$ python -q
>>> import numpy as np
>>> from numpy import linalg as LA
>>> np.set_printoptions(precision=3, suppress=True, linewidth=200)
>>> def rnd(a):
...     return np.round(a, 3) + 0
... 
>>> F = np.load("case12.npy")
>>> F
array([[-3, -3, -6, -9],
       [-2, -2, -4, -6],
       [ 0,  0,  0,  0],
       [ 0,  0,  0,  0]])
>>> # column 1 repeats column 0
>>> U, s, Vt = LA.svd(F)
>>> vecs = Vt[:(s > 1e-8).sum()]
>>> rng = np.random.default_rng(6997)
>>> x0 = F[1] + 4 * F[3] + rng.integers(2) * np.eye(4)[2]
>>> x0
array([-2., -2., -3., -6.])
>>> rnd(LA.norm(x0 - vecs.T @ vecs @ x0))
np.float64(0.856)
>>> np.allclose(vecs.T @ vecs @ x0, x0)
False
>>> LA.matrix_rank(np.vstack([F, x0]))
np.int64(2)
>>> m1 = np.load("block3.npy")
>>> m1
array([[ 2, -2,  0],
       [-2,  2,  0],
       [-2,  2,  0],
       [-2,  2,  0]])
>>> # rank 1
>>> M2 = m1 / np.sqrt((m1 ** 2).mean(axis=1, keepdims=True))
>>> rnd(LA.norm(M2, axis=1))
array([1.732, 1.732, 1.732, 1.732])
>>> m1 - m1.mean(axis=1, keepdims=True)
array([[ 2., -2.,  0.],
       [-2.,  2.,  0.],
       [-2.,  2.,  0.],
       [-2.,  2.,  0.]])
>>> LA.matrix_rank(M2) == LA.matrix_rank(m1)
np.True_
>>> J = np.array([[-9, 2, 4, -9], [5, -4, 3, 5], [-1, -4, 1, 7], [-1, -1, -7, -4]])
>>> J
array([[-9,  2,  4, -9],
       [ 5, -4,  3,  5],
       [-1, -4,  1,  7],
       [-1, -1, -7, -4]])
>>> ang = np.radians(135)
>>> r_ = np.eye(4)
>>> r_[3, 3] = r_[2, 2] = np.cos(ang)
>>> r_[3, 2], r_[2, 3] = -np.sin(ang), np.sin(ang)
>>> rnd(r_)
array([[ 1.   ,  0.   ,  0.   ,  0.   ],
       [ 0.   ,  1.   ,  0.   ,  0.   ],
       [ 0.   ,  0.   , -0.707,  0.707],
       [ 0.   ,  0.   , -0.707, -0.707]])
>>> M2 = J @ r_.T
>>> rnd(M2)
array([[-9.   ,  2.   , -9.192,  3.536],
       [ 5.   , -4.   ,  1.414, -5.657],
       [-1.   , -4.   ,  4.243, -5.657],
       [-1.   , -1.   ,  2.121,  7.778]])
>>> rnd(np.abs(M2 - J).max(axis=0))
array([ 0.   ,  0.   , 13.192, 12.657])
>>> np.allclose(LA.norm(J, axis=1), LA.norm(M2, axis=1))
True
>>> rnd(LA.det(r_)), rnd(np.trace(r_))
(np.float64(1.0), np.float64(0.586))
>>> LA.matrix_power(J, 4)
array([[13247,  1916,  4146, 11313],
       [-8169,   242, -2277, -9267],
       [-1307,  -626,  2873,  -161],
       [-1743, -1133, -1563,   542]])
>>> np.allclose(J, J.T)
False
>>> (J - J.T) / 2
array([[ 0. , -1.5,  2.5, -4. ],
       [ 1.5,  0. ,  3.5,  3. ],
       [-2.5, -3.5,  0. ,  7. ],
       [ 4. , -3. , -7. ,  0. ]])
>>> (J + J.T) / 2
array([[-9. ,  3.5,  1.5, -5. ],
       [ 3.5, -4. , -0.5,  2. ],
       [ 1.5, -0.5,  1. ,  0. ],
       [-5. ,  2. ,  0. , -4. ]])
>>> M2 = np.array([[-9, -9, 0], [2, 7, 6], [-5, -4, 0], [2, -4, 5]])
>>> LA.matrix_rank(J @ M2)
np.int64(3)
>>> np.einsum("ik,kj->ji", J, M2)
array([[  47,  -58,   10,   34],
       [ 115, -105,  -51,   46],
       [ -33,    1,   11,  -26]])
>>> M2.T @ J.T
array([[  47,  -58,   10,   34],
       [ 115, -105,  -51,   46],
       [ -33,    1,   11,  -26]])
>>> np.vstack([J, M2.T]).shape
(7, 4)
>>> r0 = np.array([-6, 9, 4, 8])
>>> M2 = J + np.outer(r0, np.eye(4)[0])
>>> LA.matrix_rank(M2 - J)
np.int64(1)
>>> M2
array([[-15.,   2.,   4.,  -9.],
       [ 14.,  -4.,   3.,   5.],
       [  3.,  -4.,   1.,   7.],
       [  7.,  -1.,  -7.,  -4.]])
>>> LA.matrix_rank(LA.inv(M2) - LA.inv(J), tol=1e-8)
np.int64(1)
>>> Q, vecs = LA.qr(J[:, :1])[0], LA.qr(J[:, 1:])[0]
>>> s = LA.svd(Q.T @ vecs, compute_uv=False)
>>> (s > 0.9).sum()
np.int64(0)
>>> rnd(np.degrees(np.arccos(s.clip(0, 1))))
array([35.433])
>>> E = np.load("test5.npy")
>>> E
array([[ 1.1, -0.8, -0.7,  1.5],
       [ 0.6,  0.7,  0. , -0.2],
       [-0.6, -0.3,  1.5, -1.8],
       [-0.3,  1.5, -0.5,  0.7]])
>>> r0 = np.array([2, 0, 3, 2])
>>> M2 = E + np.outer(r0, np.eye(4)[1])
>>> M2
array([[ 1.1,  1.2, -0.7,  1.5],
       [ 0.6,  0.7,  0. , -0.2],
       [-0.6,  2.7,  1.5, -1.8],
       [-0.3,  3.5, -0.5,  0.7]])
>>> rnd(LA.det(M2) / LA.det(E)), rnd(1 + LA.solve(E, r0)[1])
(np.float64(2.755), np.float64(2.755))
>>> LA.matrix_rank(LA.inv(M2) - LA.inv(E), tol=1e-8)
np.int64(1)
>>> np.trace(E)
np.float64(4.0)
>>> rnd(np.sort(np.abs(LA.eigvals(E))))
array([0.387, 1.255, 1.255, 2.546])
>>> rnd(LA.det(E))
np.float64(1.552)
>>> rnd((E + E.T) / 2)
array([[ 1.1 , -0.1 , -0.65,  0.6 ],
       [-0.1 ,  0.7 , -0.15,  0.65],
       [-0.65, -0.15,  1.5 , -1.15],
       [ 0.6 ,  0.65, -1.15,  0.7 ]])
>>> np.allclose(E, E.T)
False
>>> rnd(np.abs(LA.eigvals(E)).max())
np.float64(2.546)
>>> np.allclose(E @ E.T, E.T @ E)
False
